$ python3 -q
>>> import numpy as np
>>> import numpy.linalg as la
>>> np.set_printoptions(precision=2, suppress=True, linewidth=200, floatmode="fixed")
>>> def tidy(a):
...     return np.round(a, 2) + 0
... 
>>> M = np.load("x.npy")
>>> print(M)
[[ 10   0   1   3 -12   4  -5   3  -2   0   1]
 [  3  10   6  11 -18   1  -9   0   7  -2   2]
 [  9  -5  -1  -3  -3  -1  -2   2  -4  -4   1]
 [  2  -5  -7  -6   9   6   9   4  -9   8  -1]
 [ -3  -5   1  -2   3   3  -1  -2   0   3  -3]
 [ -4   8   2   7  -6   4  -1   0   4   5   0]
 [  3   9   2   6  -9  -5  -3   1   4  -6   4]
 [  4 -13   1  -7   3   0  -4  -2  -3  -3  -3]
 [  2  -7   2  -5   3  -8  -4  -3   1 -10   0]]
>>> U, sig, Vt = la.svd(M, full_matrices=False)
>>> print(np.allclose(U * sig @ Vt, M))
True
>>> print(tidy(Vt @ Vt.T))
[[1.00 0.00 0.00 0.00 0.00 0.00 0.00 0.00 0.00]
 [0.00 1.00 0.00 0.00 0.00 0.00 0.00 0.00 0.00]
 [0.00 0.00 1.00 0.00 0.00 0.00 0.00 0.00 0.00]
 [0.00 0.00 0.00 1.00 0.00 0.00 0.00 0.00 0.00]
 [0.00 0.00 0.00 0.00 1.00 0.00 0.00 0.00 0.00]
 [0.00 0.00 0.00 0.00 0.00 1.00 0.00 0.00 0.00]
 [0.00 0.00 0.00 0.00 0.00 0.00 1.00 0.00 0.00]
 [0.00 0.00 0.00 0.00 0.00 0.00 0.00 1.00 0.00]
 [0.00 0.00 0.00 0.00 0.00 0.00 0.00 0.00 1.00]]
>>> print(U.shape, sig.shape, Vt.shape)
(9, 9) (9,) (9, 11)
>>> print(tidy(np.abs(Vt[0])))
[0.06 0.47 0.19 0.43 0.62 0.03 0.27 0.01 0.28 0.10 0.11]
>>> print(tidy(sig))
[40.90 25.53 19.59 12.80  0.00  0.00  0.00  0.00  0.00]
>>> print(tidy(sig / sig[0]))
[1.00 0.62 0.48 0.31 0.00 0.00 0.00 0.00 0.00]
>>> print(tidy(U.T @ M @ Vt.T))
[[40.90  0.00  0.00  0.00  0.00  0.00  0.00  0.00  0.00]
 [ 0.00 25.53  0.00  0.00  0.00  0.00  0.00  0.00  0.00]
 [ 0.00  0.00 19.59  0.00  0.00  0.00  0.00  0.00  0.00]
 [ 0.00  0.00  0.00 12.80  0.00  0.00  0.00  0.00  0.00]
 [ 0.00  0.00  0.00  0.00  0.00  0.00  0.00  0.00  0.00]
 [ 0.00  0.00  0.00  0.00  0.00  0.00  0.00  0.00  0.00]
 [ 0.00  0.00  0.00  0.00  0.00  0.00  0.00  0.00  0.00]
 [ 0.00  0.00  0.00  0.00  0.00  0.00  0.00  0.00  0.00]
 [ 0.00  0.00  0.00  0.00  0.00  0.00  0.00  0.00  0.00]]
